% ipython --no-banner

In [1]: import numpy as np

In [2]: np.set_printoptions(precision=3, suppress=True, linewidth=100)

In [3]: A = np.load("mat.npy")

In [4]: A
Out[4]: 
array([[-23.713,  27.56 ,  15.628],
       [-22.261,  25.629,  14.632],
       [-13.572,  14.295,   8.812],
       [-12.309,  12.691,   7.99 ],
       [-10.74 ,  10.721,   6.979],
       [ -9.989,   9.789,   6.499],
       [ -9.616,   9.328,   6.261],
       [ -6.715,   5.833,   4.442],
       [ -1.028,   0.044,   0.941],
       [  0.009,   0.018,  -0.017],
       [  0.054,   0.149,  -0.133],
       [  0.028,   1.411,  -1.061],
       [  0.023,   1.45 ,  -1.093],
       [ -0.096,   2.594,  -2.558],
       [  0.93 ,   2.486,  -8.04 ],
       [  2.257,   0.974, -11.761],
       [  3.597,  -0.741, -14.935]])

In [5]: M2 = np.c_[A[:, :1] @ np.array([[3]]), np.array([9, 7, 6, 4, 5, 5, 1, 2, -1, -5, -1, -5, 1, -8, -9, -8, -5])]

In [6]: M2
Out[6]: 
array([[-71.139,   9.   ],
       [-66.783,   7.   ],
       [-40.716,   6.   ],
       [-36.927,   4.   ],
       [-32.22 ,   5.   ],
       [-29.967,   5.   ],
       [-28.848,   1.   ],
       [-20.145,   2.   ],
       [ -3.084,  -1.   ],
       [  0.027,  -5.   ],
       [  0.162,  -1.   ],
       [  0.084,  -5.   ],
       [  0.069,   1.   ],
       [ -0.288,  -8.   ],
       [  2.79 ,  -9.   ],
       [  6.771,  -8.   ],
       [ 10.791,  -5.   ]])

In [7]: np.linalg.matrix_rank(M2)
Out[7]: np.int64(2)

In [8]: np.linalg.matrix_rank(np.c_[A, M2])
Out[8]: np.int64(4)

In [9]: np.round(np.linalg.norm(M2 - A @ np.linalg.lstsq(A, M2)[0], axis=0), 3) + 0
Out[9]: array([ 0.   , 10.741])

In [10]: labels = A[:, 1] > np.median(A[:, 1])

In [11]: f = A[labels].mean(axis=0) - A[~labels].mean(axis=0)

In [12]: f
Out[12]: array([-14.256,  13.549,  13.201])

In [13]: ((A - A.mean(axis=0)) @ f > 0).astype(int)
Out[13]: array([1, 1, 1, 1, 1, 1, 1, 1, 0, 0, 0, 0, 0, 0, 0, 0, 0])

In [14]: Q, Rm = np.linalg.qr(A)

In [15]: np.allclose(Rm.T @ Rm, A.T @ A)
Out[15]: True

In [16]: np.abs(np.diag(Rm))
Out[16]: array([42.026,  7.552, 10.561])

In [17]: round(np.trace(Q @ Q.T), 3)
Out[17]: np.float64(3.0)

In [18]: Rm
Out[18]: 
array([[ 42.026, -45.553, -29.331],
       [  0.   ,  -7.552,  14.616],
       [  0.   ,   0.   ,  10.561]])

In [19]: rng = np.random.default_rng(145620)

In [20]: data = np.triu(rng.random((4, 4)) < 0.6, 1).astype(int)

In [21]: data = data + data.T

In [22]: data
Out[22]: 
array([[0, 1, 1, 0],
       [1, 0, 1, 0],
       [1, 1, 0, 1],
       [0, 0, 1, 0]])

In [23]: # symmetric

In [24]: (data - data.T) / 2
Out[24]: 
array([[0., 0., 0., 0.],
       [0., 0., 0., 0.],
       [0., 0., 0., 0.],
       [0., 0., 0., 0.]])

In [25]: np.sort(np.abs(np.linalg.eigvals(data)))
Out[25]: array([0.311, 1.   , 1.481, 2.17 ])

In [26]: np.allclose(data @ data.T, data.T @ data)
Out[26]: True

In [27]: np.trace(data)
Out[27]: np.int64(0)

In [28]: np.linalg.matrix_power(data, 4)
Out[28]: 
array([[ 7,  6,  6,  4],
       [ 6,  7,  6,  4],
       [ 6,  6, 11,  2],
       [ 4,  4,  2,  3]])
